In [1]: import numpy as np

In [2]: np.set_printoptions(precision=3, suppress=True, linewidth=200)

In [3]: W0 = np.array([[-1, 2, 0, -2], [2, 0, 0, -1], [2, -1, -2, -1]])

In [4]: W0
Out[4]: 
array([[-1,  2,  0, -2],
       [ 2,  0,  0, -1],
       [ 2, -1, -2, -1]])

In [5]: B = W0[0, 0] * W0[1:] - np.outer(W0[1:, 0], W0[0])

In [6]: B
Out[6]: 
array([[ 0, -4,  0,  5],
       [ 0, -3,  2,  5]])

In [7]: np.linalg.matrix_rank(B), np.linalg.matrix_rank(W0)
Out[7]: (np.int64(2), np.int64(3))

In [8]: np.flatnonzero(~B.round(6).any(axis=1))
Out[8]: array([], dtype=int64)

In [9]: W0[:, 0] / W0[0, 0]
Out[9]: array([ 1., -2., -2.])

In [10]: x = np.array([1, 0, 2, 2])

In [11]: np.linalg.norm(W0 @ x) <= np.linalg.norm(W0, 2) * np.linalg.norm(x) + 1e-9
Out[11]: np.True_

In [12]: W0 @ np.eye(4)[3]
Out[12]: array([-2., -1., -1.])

In [13]: W0 @ np.ones(4)
Out[13]: array([-1.,  1., -2.])

In [14]: np.sign((W0 @ x).round(6))
Out[14]: array([-1,  0, -1])

In [15]: (W0 @ x).argmax()
Out[15]: np.int64(1)

In [16]: np.einsum("ij,j->i", W0, x)
Out[16]: array([-5,  0, -4])

In [17]: W0 @ (2 * x)
Out[17]: array([-10,   0,  -8])

In [18]: x = np.array([7, 7, 8, 5])

In [19]: a = np.maximum(W0 @ x, 0)

In [20]: W0.T @ a
Out[20]: array([18,  0,  0, -9])

In [21]: W0 * (a > 1e-9)[:, None]
Out[21]: 
array([[ 0,  0,  0,  0],
       [ 2,  0,  0, -1],
       [ 0,  0,  0,  0]])

In [22]: np.maximum(W0 @ (3 * x), 0)
Out[22]: array([ 0, 27,  0])

In [23]: np.tanh(W0 @ x)
Out[23]: array([-0.995,  1.   , -1.   ])

In [24]: def softmax(z):
    ...:     e = np.exp(z - z.max(axis=-1, keepdims=True))
    ...:     return e / e.sum(axis=-1, keepdims=True)
    ...: 

In [25]: np.round(softmax(10 * W0[1]), 3) + 0
Out[25]: array([1., 0., 0., 0.])

In [26]: softmax(W0[1] + -1)
Out[26]: array([0.757, 0.102, 0.102, 0.038])

In [27]: softmax(W0).sum(axis=1)
Out[27]: array([1., 1., 1.])

In [28]: scores = W0 @ W0.T / np.sqrt(4)

In [29]: softmax(scores)[1] @ W0
Out[29]: array([ 1.882, -0.401, -0.961, -1.039])

In [30]: softmax(scores + np.triu(np.full(scores.shape, -np.inf), 1))
Out[30]: 
array([[1.   , 0.   , 0.   ],
       [0.076, 0.924, 0.   ],
       [0.002, 0.076, 0.922]])

In [31]: softmax(scores).round(6).argmax(axis=1)
Out[31]: array([0, 1, 2])

In [32]: softmax(scores)
Out[32]: 
array([[0.985, 0.011, 0.004],
       [0.039, 0.48 , 0.48 ],
       [0.002, 0.076, 0.922]])

In [33]: arr = np.array([[3, -5, -6], [-8, -8, -7], [-8, 2, 4]])

In [34]: np.linalg.matrix_rank(arr, rtol=0.1)
Out[34]: np.int64(2)

In [35]: np.abs(np.linalg.svd(arr)[2][-1])
Out[35]: array([0.146, 0.728, 0.669])

In [36]: m1 = np.array([[2, 0, 0], [0, -2, 0], [-1, -6, -6]])

In [37]: np.linalg.matrix_power(m1 - np.diag(np.diag(m1)), 3)
Out[37]: 
array([[0, 0, 0],
       [0, 0, 0],
       [0, 0, 0]])

In [38]: np.linalg.matrix_rank(m1 - m1[0, 0] * np.eye(3))
Out[38]: np.int64(2)

In [39]: np.sort(np.linalg.eigvals(m1))
Out[39]: array([-6., -2.,  2.])

In [40]: x = np.array([1, 0, 1])

In [41]: rhs = m1 @ x

In [42]: beta, lr = np.zeros(3), 1 / np.linalg.norm(m1, 2) ** 2

In [43]: for i in range(30):
    ...:     beta -= lr * m1.T @ (m1 @ beta - rhs)
    ...:     if i % 10 == 0: print(i, round(np.linalg.norm(m1 @ beta - rhs), 3))
    ...: 
0 2.046
10 1.258
20 0.799

In [44]: beta
Out[44]: array([0.844, 0.223, 0.792])

In [45]: round(float(np.linalg.cond(m1)), 3)
Out[45]: 6.257

In [46]: P = np.triu(np.array([[-3, 8, 7], [-4, -6, 0], [-6, 7, 7]]), 1) + np.eye(3)

In [47]: B = P @ m1 @ np.linalg.inv(P)

In [48]: np.poly(B)
Out[48]: array([  1.,   6.,  -4., -24.])

In [49]: B = m1 / np.sqrt((m1 ** 2).mean(axis=1, keepdims=True))

In [50]: B[1]
Out[50]: array([ 0.   , -1.732,  0.   ])

In [51]: np.einsum("ij,ji->", m1, m1)
Out[51]: np.int64(44)

In [52]: np.poly(m1)
Out[52]: array([  1.,   6.,  -4., -24.])

In [53]: A = np.load("test4.npy")

In [54]: A
Out[54]: 
array([[  6,  -2,   4],
       [ -9,   3,  -5],
       [-15,   5,  -1],
       [ -3,   1,   3],
       [ -9,   3,  -2]])

In [55]: # rank 2

In [56]: U, sv, Vt = np.linalg.svd(A)

In [57]: np.argmax(sv[:-1] / (sv[1:] + 1e-6)) + 1
Out[57]: np.int64(2)

In [58]: B = U[:, :2] @ np.diag(sv[:2]) @ Vt[:2]

In [59]: B
Out[59]: 
array([[  6.,  -2.,   4.],
       [ -9.,   3.,  -5.],
       [-15.,   5.,  -1.],
       [ -3.,   1.,   3.],
       [ -9.,   3.,  -2.]])

In [60]: np.linalg.matrix_rank(B)
Out[60]: np.int64(2)

In [61]: A @ np.linalg.pinv(A) @ A
Out[61]: 
array([[  6.,  -2.,   4.],
       [ -9.,   3.,  -5.],
       [-15.,   5.,  -1.],
       [ -3.,   1.,   3.],
       [ -9.,   3.,  -2.]])

In [62]: M = np.loadtxt("data.csv", delimiter=",")

In [63]: M
Out[63]: 
array([[1.   , 0.5  , 0.25 , 0.125],
       [0.5  , 1.   , 0.5  , 0.25 ],
       [0.25 , 0.5  , 1.   , 0.5  ],
       [0.125, 0.25 , 0.5  , 1.   ]])

In [64]: round(float(np.linalg.det(M.T)), 3)
Out[64]: 0.422

In [65]: np.poly(M)
Out[65]: array([ 1.   , -4.   ,  5.109, -2.531,  0.422])

In [66]: round(float(np.linalg.eigvals(M).sum().real), 3)
Out[66]: 4.0

In [67]: B = np.array([[-1, -2, -3], [-3, -1, 1]])

In [68]: C = np.kron(B, M)

In [69]: np.linalg.matrix_rank(C)
Out[69]: np.int64(8)

In [70]: F = np.load("block12.npy")

In [71]: F
Out[71]: 
array([[0.429, 0.357, 0.143, 0.071],
       [0.125, 0.25 , 0.375, 0.25 ],
       [0.133, 0.2  , 0.333, 0.333],
       [0.125, 0.25 , 0.125, 0.5  ]])

In [72]: r0 = np.array([3, -2, -1])

In [73]: np.convolve(F[0], r0)
Out[73]: array([ 1.286,  0.214, -0.714, -0.429, -0.286, -0.071])

In [74]: np.correlate(F[0], F[3], "full")
Out[74]: array([0.214, 0.232, 0.223, 0.196, 0.089, 0.036, 0.009])

In [75]: q, r_ = np.linalg.qr(F)

In [76]: q @ r_
Out[76]: 
array([[0.429, 0.357, 0.143, 0.071],
       [0.125, 0.25 , 0.375, 0.25 ],
       [0.133, 0.2  , 0.333, 0.333],
       [0.125, 0.25 , 0.125, 0.5  ]])

In [77]: r_
Out[77]: 
array([[-0.482, -0.502, -0.349, -0.35 ],
       [ 0.   , -0.201, -0.336, -0.517],
       [ 0.   ,  0.   , -0.23 ,  0.08 ],
       [ 0.   ,  0.   ,  0.   ,  0.18 ]])

In [78]: np.abs(np.diag(r_))
Out[78]: array([0.482, 0.201, 0.23 , 0.18 ])

In [79]: W0.ravel(order="F")
Out[79]: array([-1,  2,  2,  2,  0, -1,  0,  0, -2, -2, -1, -1])

In [80]: W0.reshape(2, -1)
Out[80]: 
array([[-1,  2,  0, -2,  2,  0],
       [ 0, -1,  2, -1, -2, -1]])

In [81]: blk = W0.reshape(3, 2, -1)

In [82]: blk.transpose(1, 0, 2)
Out[82]: 
array([[[-1,  2],
        [ 2,  0],
        [ 2, -1]],

       [[ 0, -2],
        [ 0, -1],
        [-2, -1]]])

In [83]: blk.shape
Out[83]: (3, 2, 2)

In [84]: np.einsum("ihd,ihd->ih", blk, blk)
Out[84]: 
array([[5, 4],
       [4, 1],
       [5, 5]])

In [85]: blk[:, 0]
Out[85]: 
array([[-1,  2],
       [ 2,  0],
       [ 2, -1]])

In [86]: np.swapaxes(blk, 1, 2)[1]
Out[86]: 
array([[ 2,  0],
       [ 0, -1]])
